$ python -q
>>> import numpy as np
>>> import numpy.linalg as la
>>> np.set_printoptions(precision=1, suppress=True, linewidth=160)
>>> tidy = lambda a: np.round(a, 1) + 0
>>> m1 = np.load("run6.npy")
>>> m1
array([[ 1.3, -0.4,  0.3,  0.3],
       [ 0.2, -0.1,  1.9,  1.4],
       [-0.8,  0.8,  0.4, -0.6],
       [ 0.8,  0.7, -1.8, -0.4]])
>>> theta = np.radians(15)
>>> Rm = np.eye(4)
>>> Rm[2, 2] = Rm[0, 0] = np.cos(theta)
>>> Rm[2, 0], Rm[0, 2] = -np.sin(theta), np.sin(theta)
>>> tidy(Rm)
array([[ 1. ,  0. ,  0.3,  0. ],
       [ 0. ,  1. ,  0. ,  0. ],
       [-0.3,  0. ,  1. ,  0. ],
       [ 0. ,  0. ,  0. ,  1. ]])
>>> A2 = m1 @ Rm.T
>>> tidy(np.abs(A2 - m1).max(axis=0))
array([0.5, 0. , 0.3, 0. ])
>>> tidy(la.det(Rm)), tidy(np.trace(Rm))
(np.float64(1.0), np.float64(3.9))
>>> tidy(A2)
array([[ 1.3, -0.4,  0. ,  0.3],
       [ 0.7, -0.1,  1.8,  1.4],
       [-0.7,  0.8,  0.6, -0.6],
       [ 0.3,  0.7, -1.9, -0.4]])
>>> vec = np.array([3, -4, -1, 4])
>>> target = A2 @ vec
>>> beta, lr = np.zeros(4), 1 / la.norm(A2, 2) ** 2
>>> for i in range(40):
...     beta -= lr * A2.T @ (A2 @ beta - target)
...     if i % 10 == 0: print(i, round(la.norm(A2 @ beta - target), 1))
... 
0 6.4
10 1.1
20 0.6
30 0.4
>>> tidy(beta)
array([ 3.2, -3.9, -0.9,  3.7])
>>> tidy(la.cond(A2))
np.float64(5.1)
>>> f = np.array([-7, 8, -6, 5])
>>> A2 = m1 + np.outer(f, np.eye(4)[1])
>>> la.matrix_rank(la.inv(A2) - la.inv(m1), tol=1e-8)
np.int64(1)
>>> la.matrix_rank(A2 - m1)
np.int64(1)
